$ python3 -q
>>> import numpy as np
>>> from numpy import linalg as LA
>>> np.set_printoptions(precision=1, suppress=True, linewidth=160)
>>> feats = np.load("case19.npy")
>>> feats
array([[ 1. , -1. ,  1.1, -2.1, -2.2],
       [-6.2, -2. ,  2.9,  0. , -7.9],
       [ 0. ,  0. ,  6.1, -4.1, -4. ],
       [ 9.1,  3.1,  8.9, -9.2,  2.9],
       [ 5.9, -2.2,  7.9, -5. ,  1.9],
       [-1.2, -6.9,  5.9,  2.1, -0.1],
       [ 3.2,  5.1,  4.1, -6.2, -1.1]])
>>> Uu, s, Vt = LA.svd(feats)
>>> np.argmax(s[:-1] / (s[1:] + 1e-6)) + 1
np.int64(4)
>>> s
array([22.1, 13.5,  9.9,  2.3,  0.1])
>>> B = Uu[:, :4] @ np.diag(s[:4]) @ Vt[:4]
>>> LA.matrix_rank(feats, rtol=0.05)
np.int64(4)
>>> B.round(1) + 0
array([[ 1. , -1. ,  1.1, -2.1, -2.2],
       [-6.2, -2. ,  2.9,  0. , -7.9],
       [ 0. ,  0. ,  6.1, -4.1, -4. ],
       [ 9.1,  3.1,  8.9, -9.2,  2.9],
       [ 5.9, -2.2,  7.9, -5. ,  1.9],
       [-1.2, -6.9,  5.9,  2.1, -0.1],
       [ 3.2,  5.1,  4.1, -6.2, -1.1]])
>>> round(LA.norm(feats - B, 2), 1), round(s[4], 1)
(np.float64(0.1), np.float64(0.1))
>>> LA.matrix_rank(B)
np.int64(4)
>>> B = feats / np.sqrt((feats ** 2).mean(axis=1, keepdims=True))
>>> LA.matrix_rank(feats - feats.mean(axis=1, keepdims=True))
np.int64(4)
>>> LA.matrix_rank(B) == LA.matrix_rank(feats)
np.True_
>>> B[6]
array([ 0.7,  1.2,  1. , -1.4, -0.3])
>>> B = np.c_[feats[:, :2] @ np.array([[3, 2], [-3, 0]]), np.array([-2, 2, -3, 0, -2, 1, -1])]
>>> B
array([[  6. ,   2. ,  -2. ],
       [-12.6, -12.4,   2. ],
       [  0. ,   0. ,  -3. ],
       [ 18. ,  18.2,   0. ],
       [ 24.3,  11.8,  -2. ],
       [ 17.1,  -2.4,   1. ],
       [ -5.7,   6.4,  -1. ]])
>>> np.round(LA.lstsq(feats, B[:, 0])[0], 1) + 0
array([ 3., -3.,  0.,  0.,  0.])
>>> LA.matrix_rank(np.c_[feats, B])
np.int64(6)
>>> P = feats @ LA.solve(feats.T @ feats, feats.T)
>>> P @ feats[:, 2]
array([1.1, 2.9, 6.1, 8.9, 7.9, 5.9, 4.1])
>>> np.round(LA.eigvalsh(P), 1) + 0
array([0., 0., 1., 1., 1., 1., 1.])
>>> round(float(np.trace(P)), 1)
5.0
>>> np.diag(P)
array([1. , 0.9, 0.3, 0.6, 0.6, 1. , 0.7])
>>> mat = np.loadtxt("block5.csv", delimiter=",")
>>> mat
array([[-6., -6., -3.,  0.,  3.,  6.],
       [-4., -4., -2.,  0.,  2.,  4.],
       [ 4.,  4.,  2.,  0., -2., -4.],
       [-2., -2., -1.,  0.,  1.,  2.],
       [-6., -6., -3.,  0.,  3.,  6.],
       [-4., -4., -2.,  0.,  2.,  4.],
       [-4., -4., -2.,  0.,  2.,  4.]])
>>> # looks like rank 1
>>> mat @ LA.pinv(mat) @ mat
array([[-6., -6., -3.,  0.,  3.,  6.],
       [-4., -4., -2.,  0.,  2.,  4.],
       [ 4.,  4.,  2.,  0., -2., -4.],
       [-2., -2., -1.,  0.,  1.,  2.],
       [-6., -6., -3.,  0.,  3.,  6.],
       [-4., -4., -2.,  0.,  2.,  4.],
       [-4., -4., -2.,  0.,  2.,  4.]])
>>> B = np.array([[-2, 5, 1],
...     [-3, 9, 6],
...     [-5, 6, -9],
...     [-3, -5, 7],
...     [2, 1, -9],
...     [-2, -2, 8]])
>>> np.einsum("ij->j", mat)
array([-22., -22., -11.,   0.,  11.,  22.])
>>> np.einsum("ik,kj->ij", mat, B)
array([[  39., -111.,    6.],
       [  26.,  -74.,    4.],
       [ -26.,   74.,   -4.],
       [  13.,  -37.,    2.],
       [  39., -111.,    6.],
       [  26.,  -74.,    4.],
       [  26.,  -74.,    4.]])
>>> Uu, s, Vt = LA.svd(mat)
>>> s.round(1) + 0
array([22.1,  0. ,  0. ,  0. ,  0. ,  0. ])
>>> B = Uu[:, :1] @ np.diag(s[:1]) @ Vt[:1]
>>> round(float(np.abs(mat - B).max()), 1)
0.0
>>> B
array([[-6., -6., -3.,  0.,  3.,  6.],
       [-4., -4., -2.,  0.,  2.,  4.],
       [ 4.,  4.,  2.,  0., -2., -4.],
       [-2., -2., -1.,  0.,  1.,  2.],
       [-6., -6., -3.,  0.,  3.,  6.],
       [-4., -4., -2.,  0.,  2.,  4.],
       [-4., -4., -2.,  0.,  2.,  4.]])
>>> round(float(LA.norm(mat - B, 2)), 1), round(float(s[1]), 1)
(0.0, 0.0)
>>> LA.matrix_rank(B)
np.int64(1)
>>> t3 = np.stack([B, -2 * B, B[::-1]])
>>> t3.shape
(3, 7, 6)
>>> t3.sum(axis=0)
array([[  2.,   2.,   1.,   0.,  -1.,  -2.],
       [  0.,   0.,   0.,   0.,   0.,   0.],
       [-10., -10.,  -5.,   0.,   5.,  10.],
       [  0.,   0.,   0.,   0.,   0.,   0.],
       [ 10.,  10.,   5.,   0.,  -5., -10.],
       [  0.,   0.,   0.,   0.,   0.,   0.],
       [ -2.,  -2.,  -1.,   0.,   1.,   2.]])
>>> LA.matrix_rank(t3.reshape(3, -1))
np.int64(2)
>>> LA.norm(t3, axis=(1, 2))
array([22.1, 44.3, 22.1])
>>> (t3 @ B.T).shape
(3, 7, 7)
>>> Uu, s, Vt = LA.svd(feats, full_matrices=False)
>>> np.cumsum(s ** 2) / np.sum(s ** 2)
array([0.6, 0.9, 1. , 1. , 1. ])
>>> np.round(s / s[0], 1) + 0
array([1. , 0.6, 0.4, 0.1, 0. ])
>>> np.round(Uu.T @ feats @ Vt.T, 1) + 0
array([[22.1,  0. ,  0. ,  0. ,  0. ],
       [ 0. , 13.5,  0. ,  0. ,  0. ],
       [ 0. ,  0. ,  9.9,  0. ,  0. ],
       [ 0. ,  0. ,  0. ,  2.3,  0. ],
       [ 0. ,  0. ,  0. ,  0. ,  0.1]])
